$ ipython --no-banner

In [1]: import numpy as np

In [2]: np.set_printoptions(suppress=True, linewidth=200)

In [3]: def tidy(a):
   ...:     return np.round(a, 3) + 0
   ...: 

In [4]: basis = np.array([[4, 4, 1, -5, -2, -1, 0, 5, -2], [4, 5, 0, -4, -2, 4, 1, -2, -1]])

In [5]: rng = np.random.default_rng(96)

In [6]: mat = rng.normal(size=(35, 2)) @ basis + np.array([2, -2, -2, 2, 5, 4, -2, 2, 0])

In [7]: tidy(mat)
Out[7]: 
array([[  4.105,   1.539,  -2.907,   0.802,   3.947,  10.641,  -0.566,  -5.403,   0.381],
       [ -8.524, -14.335,  -2.821,  13.345,  10.262,  -2.421,  -3.81 ,   1.518,   3.452],
       [  6.954,   4.608,  -2.414,  -2.54 ,   2.523,  11.027,  -0.347,  -3.379,  -0.824],
       [  2.585,  -0.402,  -2.867,   2.282,   4.708,   8.919,  -0.987,  -4.36 ,   0.721],
       [ -3.323,  -8.151,  -2.503,   7.826,   7.662,   1.191,  -2.828,   1.141,   1.834],
       [  7.583,   4.279,  -1.3  ,  -4.283,   2.209,   6.083,  -1.304,   4.108,  -2.096],
       [  3.133,  -0.542,  -2.041,   0.908,   4.433,   5.338,  -1.676,   1.146,  -0.242],
       [  4.738,   1.861,  -2.438,  -0.301,   3.631,   8.926,  -0.878,  -2.432,  -0.247],
       [  3.352,  -0.852,  -1.457,   0.105,   4.324,   2.639,  -2.205,   5.123,  -0.881],
       [  7.708,   4.227,  -1.092,  -4.616,   2.146,   5.168,  -1.481,   5.502,  -2.335],
       [ -4.054,  -7.781,  -3.786,   9.839,   8.027,   6.875,  -1.728,  -7.474,   3.299],
       [  3.74 ,   0.307,  -2.131,   0.391,   4.13 ,   6.397,  -1.434,   0.21 ,  -0.304],
       [ 11.74 ,   8.742,  -0.567,  -9.173,   0.13 ,   6.574,  -0.998,   7.162,  -3.868],
       [  4.21 ,   1.073,  -2.31 ,   0.101,   3.895,   7.761,  -1.137,  -1.277,  -0.242],
       [  6.622,   4.562,  -2.784,  -1.837,   2.689,  12.544,  -0.06 ,  -5.801,  -0.371],
       [  7.737,   3.965,  -0.794,  -4.943,   2.132,   3.707,  -1.772,   7.574,  -2.64 ],
       [  2.693,  -1.529,  -1.604,   0.911,   4.653,   2.715,  -2.222,   4.423,  -0.569],
       [ -4.001,  -8.924,  -2.578,   8.579,   8.001,   0.888,  -2.922,   0.956,   2.078],
       [  1.588,  -2.608,  -1.906,   2.318,   5.206,   3.119,  -2.197,   2.863,   0.009],
       [  4.052,   0.212,  -1.647,  -0.405,   3.974,   4.287,  -1.84 ,   3.444,  -0.866],
       [ -5.257, -11.407,  -1.665,   8.922,   8.629,  -4.934,  -4.15 ,   7.976,   1.479],
       [  0.533,  -4.525,  -1.309,   2.775,   5.733,  -0.924,  -3.058,   7.574,  -0.325],
       [ 13.816,  11.658,  -0.888, -10.929,  -0.908,  10.254,  -0.158,   3.879,  -4.066],
       [ -3.891,  -9.736,  -1.628,   7.52 ,   7.946,  -3.75 ,  -3.845,   7.548,   1.101],
       [ 10.738,   8.027,  -1.104,  -7.635,   0.631,   8.257,  -0.712,   3.904,  -3.081],
       [  1.759,  -3.739,  -0.562,   0.804,   5.121,  -3.429,  -3.498,  12.184,  -1.377],
       [ -6.991, -13.268,  -1.971,  10.962,   9.496,  -5.137,  -4.277,   6.699,   2.219],
       [ -8.62 , -13.48 ,  -3.796,  14.416,  10.31 ,   2.359,  -2.859,  -5.26 ,   4.451],
       [  3.792,   0.84 ,  -2.6  ,   0.808,   4.104,   8.792,  -0.952,  -3.096,   0.152],
       [  7.76 ,   5.071,  -1.871,  -3.889,   2.12 ,   9.115,  -0.689,   0.023,  -1.569],
       [ -7.578, -13.374,  -2.598,  12.175,   9.789,  -2.589,  -3.797,   2.604,   2.992],
       [ 10.935,   7.061,   0.108,  -9.043,   0.532,   2.394,  -1.874,  12.29 ,  -4.342],
       [ -2.741,  -6.948,  -2.978,   7.719,   7.371,   4.149,  -2.207,  -2.475,   2.163],
       [ -0.22 ,  -4.315,  -2.46 ,   4.68 ,   6.11 ,   4.08 ,  -2.095,  -0.109,   1.015],
       [  2.525,  -2.508,  -0.836,   0.311,   4.738,  -1.296,  -3.033,   9.887,  -1.295]])

In [8]: basis = mat[[29, 24]].astype(float)

In [9]: for _ in range(5):
   ...:     labels = np.linalg.norm(mat[:, None] - basis, axis=-1).argmin(axis=1)
   ...:     basis = np.array([mat[labels == j].mean(axis=0) for j in range(2)])
   ...: 

In [10]: labels
Out[10]: array([1, 0, 1, 1, 0, 1, 1, 1, 1, 1, 0, 1, 1, 1, 1, 1, 0, 0, 0, 1, 0, 0, 1, 0, 1, 0, 0, 0, 1, 1, 0, 1, 0, 0, 0])

In [11]: np.bincount(labels)
Out[11]: array([16, 19])

In [12]: def softmax(z):
    ...:     e = np.exp(z - z.max(axis=-1, keepdims=True))
    ...:     return e / e.sum(axis=-1, keepdims=True)
    ...: 

In [13]: tidy(softmax(mat[24] + 4))
Out[13]: array([0.869, 0.058, 0.   , 0.   , 0.   , 0.073, 0.   , 0.001, 0.   ])

In [14]: tidy(softmax(mat).sum(axis=1))
Out[14]: array([1., 1., 1., 1., 1., 1., 1., 1., 1., 1., 1., 1., 1., 1., 1., 1., 1., 1., 1., 1., 1., 1., 1., 1., 1., 1., 1., 1., 1., 1., 1., 1., 1., 1., 1.])

In [15]: scores = mat @ mat.T / np.sqrt(9)

In [16]: tidy(softmax(scores)[24] @ mat)
Out[16]: array([ 13.816,  11.658,  -0.888, -10.929,  -0.908,  10.254,  -0.158,   3.879,  -4.066])

In [17]: U, sigma, Vt = np.linalg.svd(mat)

In [18]: tidy(sigma)
Out[18]: array([72.15 , 46.738, 37.303,  0.   ,  0.   ,  0.   ,  0.   ,  0.   ,  0.   ])

In [19]: np.argmax(sigma[:-1] / (sigma[1:] + 1e-6)) + 1
Out[19]: np.int64(3)

In [20]: out = U[:, :3] @ np.diag(sigma[:3]) @ Vt[:3]

In [21]: tidy(np.linalg.norm(mat - out, 2)), tidy(sigma[3])
Out[21]: (np.float64(0.0), np.float64(0.0))

In [22]: tidy(np.linalg.norm(mat - out) / np.linalg.norm(mat))
Out[22]: np.float64(0.0)

In [23]: Ac = mat - mat.mean(axis=0)

In [24]: vecs = np.linalg.svd(Ac)[2][:3]

In [25]: out = Ac - Ac @ vecs.T @ vecs

In [26]: tidy(np.diag(vecs.T @ vecs))
Out[26]: array([0.366, 0.426, 0.018, 0.477, 0.064, 0.673, 0.024, 0.905, 0.046])

In [27]: tidy(np.linalg.norm(out) / np.linalg.norm(Ac))
Out[27]: np.float64(0.0)

In [28]: tidy((Ac @ vecs.T).std(axis=0))
Out[28]: array([12.132,  6.351,  0.   ])

In [29]: tidy(out.std(axis=0))
Out[29]: array([0., 0., 0., 0., 0., 0., 0., 0., 0.])

In [30]: tidy(np.cov(Ac @ vecs.T, rowvar=False))
Out[30]: 
array([[151.525,   0.   ,   0.   ],
       [  0.   ,  41.515,   0.   ],
       [  0.   ,   0.   ,   0.   ]])

In [31]: np.unique(mat.round(6), axis=0).shape
Out[31]: (35, 9)

In [32]: tidy(np.trace(np.linalg.pinv(mat) @ mat))
Out[32]: np.float64(3.0)

In [33]: np.allclose(mat[:-1].T @ np.linalg.lstsq(mat[:-1].T, mat[-1])[0], mat[-1])
Out[33]: True

In [34]: out = np.array([[4, 4, 1, 3, -2, -1, 1, -4, -3, -4, 0],
    ...:     [-1, -2, -3, 3, 1, 3, -4, 0, 4, -3, 5],
    ...:     [0, 0, -2, -2, -2, 3, 1, -1, 2, 1, 3],
    ...:     [-3, 5, -4, -1, 3, 2, -5, -1, 1, 5, -2],
    ...:     [1, -4, 1, -3, -5, 4, 5, 2, -5, -5, 5],
    ...:     [-4, 1, 1, 1, -3, 5, 1, -3, 3, -1, -4],
    ...:     [-3, -4, -1, -1, 3, 5, 4, -4, 5, -2, 5],
    ...:     [-4, -2, -1, 3, 5, 0, -4, 1, 0, 5, -3],
    ...:     [-2, 0, 1, 3, 4, 4, 2, -2, 4, -2, -5],
    ...:     [3, 0, -1, -3, -2, -1, 1, 4, 2, 1, 2],
    ...:     [4, 5, -3, 5, -1, 2, -4, -3, 5, 1, 1]])

In [35]: E = out + out.T

In [36]: E
Out[36]: 
array([[  8,   3,   1,   0,  -1,  -5,  -2,  -8,  -5,  -1,   4],
       [  3,  -4,  -3,   8,  -3,   4,  -8,  -2,   4,  -3,  10],
       [  1,  -3,  -4,  -6,  -1,   4,   0,  -2,   3,   0,   0],
       [  0,   8,  -6,  -2,   0,   3,  -6,   2,   4,   2,   3],
       [ -1,  -3,  -1,   0, -10,   1,   8,   7,  -1,  -7,   4],
       [ -5,   4,   4,   3,   1,  10,   6,  -3,   7,  -2,  -2],
       [ -2,  -8,   0,  -6,   8,   6,   8,  -8,   7,  -1,   1],
       [ -8,  -2,  -2,   2,   7,  -3,  -8,   2,  -2,   9,  -6],
       [ -5,   4,   3,   4,  -1,   7,   7,  -2,   8,   0,   0],
       [ -1,  -3,   0,   2,  -7,  -2,  -1,   9,   0,   2,   3],
       [  4,  10,   0,   3,   4,  -2,   1,  -6,   0,   3,   2]])

In [37]: q, vecs = np.linalg.qr(E[:, :6])[0], np.linalg.qr(E[:, 6:])[0]

In [38]: sigma = np.linalg.svd(q.T @ vecs, compute_uv=False)

In [39]: tidy(sigma)
Out[39]: array([0.993, 0.978, 0.942, 0.868, 0.181])

In [40]: tidy(np.linalg.norm(q @ q.T - vecs @ vecs.T, 2))
Out[40]: np.float64(1.0)

In [41]: (sigma > 0.9).sum()
Out[41]: np.int64(3)

In [42]: w, vecs = np.linalg.eigh(E)

In [43]: tidy(np.linalg.svd(E, compute_uv=False))
Out[43]: array([27.228, 24.262, 21.123, 18.786, 17.232, 12.281,  6.447,  4.479,  3.554,  1.886,  1.152])

In [44]: tidy(np.linalg.eigvalsh(E @ E))
Out[44]: array([  1.327,   3.555,  12.627,  20.063,  41.56 , 150.812, 296.958, 352.901, 446.177, 588.657, 741.362])

In [45]: tidy(np.abs(vecs[:, -1]))
Out[45]: array([0.222, 0.057, 0.137, 0.073, 0.113, 0.53 , 0.563, 0.245, 0.469, 0.177, 0.031])

In [46]: (w > 1e-8).sum(), (w < -1e-8).sum()
Out[46]: (np.int64(6), np.int64(5))

In [47]: labels = rng.permutation(11)

In [48]: labels
Out[48]: array([ 8,  6,  0,  9,  2,  1,  7,  5, 10,  4,  3])

In [49]: out = E[labels][:, labels]

In [50]: out
Out[50]: 
array([[  8,   7,  -5,   0,   3,   4,  -2,   7,   0,  -1,   4],
       [  7,   8,  -2,  -1,   0,  -8,  -8,   6,   1,   8,  -6],
       [ -5,  -2,   8,  -1,   1,   3,  -8,  -5,   4,  -1,   0],
       [  0,  -1,  -1,   2,   0,  -3,   9,  -2,   3,  -7,   2],
       [  3,   0,   1,   0,  -4,  -3,  -2,   4,   0,  -1,  -6],
       [  4,  -8,   3,  -3,  -3,  -4,  -2,   4,  10,  -3,   8],
       [ -2,  -8,  -8,   9,  -2,  -2,   2,  -3,  -6,   7,   2],
       [  7,   6,  -5,  -2,   4,   4,  -3,  10,  -2,   1,   3],
       [  0,   1,   4,   3,   0,  10,  -6,  -2,   2,   4,   3],
       [ -1,   8,  -1,  -7,  -1,  -3,   7,   1,   4, -10,   0],
       [  4,  -6,   0,   2,  -6,   8,   2,   3,   3,   0,  -2]])

In [51]: np.trace(out)
Out[51]: np.int64(20)
